% python3 -q
>>> import numpy as np
>>> np.set_printoptions(suppress=True, linewidth=160)
>>> E = np.load("m.npy")
>>> print(E)
[[ 0 -2 -1]
 [-2 -2 -2]
 [-1 -2 -2]]
>>> print(np.round(np.linalg.norm(E, 2), 1))
4.9
>>> q, evecs = np.linalg.qr(E[:, :1])[0], np.linalg.qr(E[:, 1:])[0]
>>> s = np.linalg.svd(q.T @ evecs, compute_uv=False)
>>> print(np.round(np.degrees(np.arccos(s.clip(0, 1))), 1))
[18.4]
>>> print(s.round(1))
[0.9]
>>> print((s > 0.9).sum())
1
>>> u = np.array([2, -2, 1])
>>> Y = E + np.outer(u, np.eye(3)[0])
>>> print(np.linalg.matrix_rank(np.linalg.inv(Y) - np.linalg.inv(E), tol=1e-8))
1
>>> print(Y)
[[ 2. -2. -1.]
 [-4. -2. -2.]
 [ 0. -2. -2.]]
>>> F = np.load("mat.npy")
>>> print(F)
[[-1.  1.  1.  1.]
 [ 1. -1.  1.  1.]
 [ 1.  1. -1.  1.]
 [ 1.  1.  1. -1.]]
>>> # symmetric
>>> print(F.T @ F)
[[4. 0. 0. 0.]
 [0. 4. 0. 0.]
 [0. 0. 4. 0.]
 [0. 0. 0. 4.]]
>>> print(np.round(np.linalg.svd(F, compute_uv=False), 1))
[2. 2. 2. 2.]
>>> print(F @ F.T)
[[4. 0. 0. 0.]
 [0. 4. 0. 0.]
 [0. 0. 4. 0.]
 [0. 0. 0. 4.]]
>>> data = np.array([[1.0, -1.9, 1.0],
...     [1.0, -1.9, 1.0],
...     [1.1, -2.1, 0.9],
...     [2.0, -1.0, -1.0],
...     [1.9, -1.1, -0.9],
...     [2.1, -1.0, -1.1],
...     [-2.0, 2.1, 0.9],
...     [-1.8, 1.9, 0.8],
...     [-2.0, 2.1, 1.0]])
>>> Y = np.c_[data[:, :1] @ np.array([[2]]), np.array([-2, -2, 2, 1, -2, 0, 1, 0, 0])]
>>> print(Y)
[[ 2.  -2. ]
 [ 2.  -2. ]
 [ 2.2  2. ]
 [ 4.   1. ]
 [ 3.8 -2. ]
 [ 4.2  0. ]
 [-4.   1. ]
 [-3.6  0. ]
 [-4.   0. ]]
>>> print(np.round(np.linalg.norm(Y - data @ np.linalg.lstsq(data, Y)[0], axis=0), 1) + 0)
[0. 4.]
>>> print(np.round(np.linalg.norm(np.linalg.qr(data)[0].T @ Y, axis=0) ** 2 / ((Y ** 2).sum(axis=0) + 1e-12), 1))
[1.  0.1]
>>> mat = np.loadtxt("out2.csv", delimiter=",")
>>> print(mat.round(1) + 0)
[[1.  0.2]
 [0.2 0. ]]
>>> # symmetric
>>> Uu, s, VT = np.linalg.svd(mat, full_matrices=False)
>>> print(np.cumsum(s ** 2) / np.sum(s ** 2))
[1. 1.]
>>> print(s.round(1) + 0)
[1. 0.]
>>> print(np.round(Uu.T @ Uu, 1) + 0)
[[1. 0.]
 [0. 1.]]
>>> print(Uu.shape, s.shape, VT.shape)
(2, 2) (2,) (2, 2)
>>> Y = np.array([[4, 9, 3], [5, 4, 6]])
>>> print(np.linalg.matrix_rank(np.vstack([mat, Y.T])))
2
>>> print(np.round(np.einsum("ik,kj->ji", mat, Y), 1))
[[4.8 1. ]
 [9.4 1.9]
 [4.  0.8]]
>>> print(np.round(Y.T @ mat.T, 1))
[[4.8 1. ]
 [9.4 1.9]
 [4.  0.8]]
>>> print(np.vstack([mat, Y.T]).shape)
(5, 2)
>>> vec = np.array([2, 3])
>>> a = np.maximum(mat @ vec, 0)
>>> print(np.maximum(mat @ vec, 0) - np.maximum(-mat @ vec, 0))
[2.5 0.5]
>>> print(a)
[2.5 0.5]
>>> print(mat.T @ a)
[2.5 0.5]
>>> print(np.maximum(mat @ (3 * vec), 0))
[7.5 1.5]
>>> print(np.flatnonzero(a > 1e-9))
[0 1]
>>> evals, evecs = np.linalg.eigh(mat)
>>> vec = np.array([2, 0])
>>> print(np.round(np.linalg.eigvalsh(mat[1:, 1:]), 1) + 0)
[0.]
>>> print((np.sign(evecs[:, -1].round(6)) == np.sign(evecs[0, -1].round(6))).astype(int))
[1 1]
>>> print(round(float(np.abs(mat).sum(axis=1).max()), 1), np.abs(evals).max())
1.2 1.0
>>> ang = np.radians(72)
>>> R = np.eye(2)
>>> R[1, 1] = R[0, 0] = np.cos(ang)
>>> R[1, 0], R[0, 1] = -np.sin(ang), np.sin(ang)
>>> print(R.round(1))
[[ 0.3  1. ]
 [-1.   0.3]]
>>> Y = mat @ R.T
>>> print(np.round(np.linalg.svd(mat, compute_uv=False), 1) + 0, np.round(np.linalg.svd(Y, compute_uv=False), 1) + 0)
[1. 0.] [1. 0.]
>>> print(np.round(np.abs(Y - mat).max(axis=0), 1))
[0.5 1. ]
>>> X = np.load("block2.npy")
>>> print(X)
[[ 0.6 -0.8 -0.8 -0.4]
 [ 0.4 -0.8 -0.9 -0.2]
 [ 0.7  0.  -0.3 -0.2]]
>>> W = np.array([[2, 1, -1, -1, 2],
...     [-1, 2, -1, 2, 1],
...     [-2, -1, -2, -1, -1],
...     [0, 0, 1, -2, 2]])
>>> coef = np.array([-2, 2, 0, 3, 2])
>>> hid = np.maximum(X @ W + coef, 0)
>>> print((hid > 0).astype(int))
[[1 1 1 1 1]
 [1 1 1 1 1]
 [0 1 0 1 1]]
>>> print(np.round((hid > 0).mean(axis=0), 1))
[0.7 1.  0.7 1.  1. ]
>>> W2 = np.array([[3, 2], [0, 3], [3, 0], [3, 3], [0, 1]])
>>> print(np.round(hid @ W2, 1))
[[16.2 18.2]
 [17.1 17.3]
 [ 9.  21.3]]
>>> u = np.array([2, 2])
>>> print(np.round(np.array([np.convolve(row, u, "same") for row in X]), 1))
[[ 1.2 -0.4 -3.2 -2.4]
 [ 0.8 -0.8 -3.4 -2.2]
 [ 1.4  1.4 -0.6 -1. ]]
>>> print(np.round(np.correlate(X[0], X[2], "full"), 1) + 0)
[-0.1  0.   0.4  0.7 -0.4 -0.6 -0.3]
>>> print(np.round(np.convolve(X[0], u), 1))
[ 1.2 -0.4 -3.2 -2.4 -0.8]
>>> print(np.round(np.polyval(u, X[0]), 1))
[3.2 0.4 0.4 1.2]
>>> W0 = np.load("case15.npy")
>>> print(W0.round(1) + 0)
[[ 1.7  0.  -2.3  0.9]
 [ 0.9  1.8 -0.2 -2.2]
 [ 1.1  1.6  1.5  1.7]
 [ 2.  -1.7  1.2 -0.7]]
>>> print(np.allclose(W0, W0.T))
False
>>> print(round(float(np.abs(np.linalg.eigvals(W0)).max()), 1))
3.0
>>> print(np.round(np.sort(np.abs(np.linalg.eigvals(W0))), 1))
[3. 3. 3. 3.]
>>> print(np.round(np.linalg.matrix_power(W0, 2), 1) + 0)
[[ 2.4 -5.2 -6.2 -3. ]
 [-1.2  6.9 -5.3 -1.9]
 [ 8.4  2.5  1.7 -1.1]
 [ 1.8  0.  -3.3  8.2]]
>>> print(np.round(W0[:, 1] @ W0[:, 0], 1))
0.0
>>> print(np.round(W0 @ W0.T, 1) + 0)
[[9. 0. 0. 0.]
 [0. 9. 0. 0.]
 [0. 0. 9. 0.]
 [0. 0. 0. 9.]]
>>> print(np.round(np.linalg.norm(W0, axis=0), 1))
[3. 3. 3. 3.]
>>> feats = np.loadtxt("run9.csv", delimiter=",")
>>> print(feats)
[[-32.2  -3.6   9.7]
 [-29.9  -3.1   9.3]
 [-23.6  -1.7   8.2]
 [-22.3  -1.4   7.9]
 [-21.4  -1.2   7.7]
 [-15.4  -0.1   6.4]
 [ -9.1   0.8   4.7]
 [ -8.8   0.8   4.6]
 [ -7.2   1.    4.1]
 [ -6.6   1.    3.8]
 [ -5.2   1.1   3.3]
 [ -4.3   1.1   2.9]
 [ -3.6   1.1   2.6]
 [  0.1  -0.1  -0.1]
 [  1.1  -0.7  -0.9]
 [  1.1  -0.7  -1. ]
 [  1.2  -0.7  -1. ]
 [  2.2  -1.   -1.5]
 [  3.1  -1.1  -1.7]
 [  3.3  -1.1  -1.8]
 [  4.7  -1.   -2. ]
 [  8.   -0.6  -2.2]
 [  8.9  -0.4  -2.2]
 [ 11.4   0.2  -2.2]
 [ 12.2   0.3  -2.2]]
>>> vec = np.array([-1, -2, -2])
>>> y = feats @ vec
>>> print(np.round(np.linalg.lstsq(feats, y)[0], 1))
[-1. -2. -2.]
>>> print(np.round(np.linalg.solve(feats.T @ feats, feats.T @ y), 1))
[-1. -2. -2.]
>>> print(y.round(1))
[20.  17.5 10.6  9.3  8.4  2.8 -1.9 -2.  -3.  -3.  -3.6 -3.7 -3.8  0.3  2.1  2.3  2.2  2.8  2.5  2.5  1.3 -2.4 -3.7 -7.4 -8.4]
>>> rng = np.random.default_rng(44204)
>>> y = y + 0.3 * rng.normal(size=25)
>>> print(y.round(1))
[19.6 17.2 10.2  9.8  8.1  2.5 -2.2 -2.  -2.9 -3.3 -3.5 -3.5 -4.2  0.2  2.3  2.7  2.1  3.   2.1  2.9  0.7 -2.5 -3.3 -7.3 -8. ]
>>> coef, *_ = np.linalg.lstsq(feats, y)
>>> print(np.round(feats.T @ (y - feats @ coef), 1) + 0)
[0. 0. 0.]
>>> print([round(float(np.linalg.norm(np.linalg.solve(feats.T @ feats + lam * np.eye(3), feats.T @ y))), 2) for lam in (0, 1, 10, 100)])
[2.98, 2.92, 2.48, 1.04]
>>> print(coef.round())
[-1. -2. -2.]
>>> print(np.round(np.linalg.norm(y - feats @ coef), 1))
1.5
>>> print(coef.round(1))
[-1. -2. -2.]
>>> vec = np.array([1, 1, 2])
>>> a = np.maximum(feats @ vec, 0)
>>> print(np.round(feats.T @ a, 1) + 0)
[159.3  14.8   0. ]
>>> u, g = feats[22], feats[11]
>>> print(np.round(u @ u, 1))
84.2
>>> print(np.round(u @ g, 1))
-45.1
>>> p = (u @ g) / (u @ u) * u
>>> print(np.round(g - p, 1))
[0.5 0.9 1.7]
>>> print(round(np.linalg.norm(u + g) ** 2 + np.linalg.norm(u - g) ** 2, 1))
224.6
>>> print(p.round(1))
[-4.8  0.2  1.2]
>>> print(np.linalg.matrix_rank(np.outer(u, g)))
1
>>> G = np.cov(feats, rowvar=False)
>>> print(np.median(feats, axis=0))
[-3.6 -0.6  2.6]
>>> print(np.round(feats.std(axis=0), 1))
[12.3  1.2  4.1]
>>> print(round(np.corrcoef(feats[:, 1], feats[:, 0])[0, 1], 1))
0.5
>>> print(np.argwhere(np.triu(np.abs(np.corrcoef(feats.T)) > 0.8, 1)))
[[0 2]]
>>> print(G.round(1))
[[157.    7.8 -50.8]
 [  7.8   1.6  -1.6]
 [-50.8  -1.6  17.4]]
>>> M = np.loadtxt("x.csv", delimiter=",")
>>> print(M)
[[0. 8. 0. 1.]
 [4. 7. 1. 0.]
 [3. 4. 7. 0.]
 [0. 0. 0. 0.]]
>>> # looks like rank 3
>>> G = M.T @ M
>>> print(np.round(np.linalg.svd(M, compute_uv=False) ** 2, 1))
[158.7  39.5   6.8   0. ]
>>> print(np.trace(G), (M ** 2).sum())
205.0 205.0
>>> print(np.linalg.matrix_rank(G))
3
>>> print(np.argsort(-np.linalg.norm(M, axis=0).round(6), kind="stable")[:3])
[1 2 0]
>>> print(np.round(np.linalg.norm(M, 2) / np.linalg.norm(M), 1))
0.9
>>> vec = np.array([-1, 0, 0, 0])
>>> print((M @ vec).argmax())
0
>>> print(np.linalg.norm(M @ vec) <= np.linalg.norm(M, 2) * np.linalg.norm(vec) + 1e-9)
True
>>> print(np.einsum("ij,j->i", M, vec))
[ 0. -4. -3.  0.]
>>> print(M * vec)
[[-0.  0.  0.  0.]
 [-4.  0.  0.  0.]
 [-3.  0.  0.  0.]
 [-0.  0.  0.  0.]]
>>> print(M @ np.ones(4))
[ 9. 12. 14.  0.]
>>> print(M @ (2 * vec))
[ 0. -8. -6.  0.]
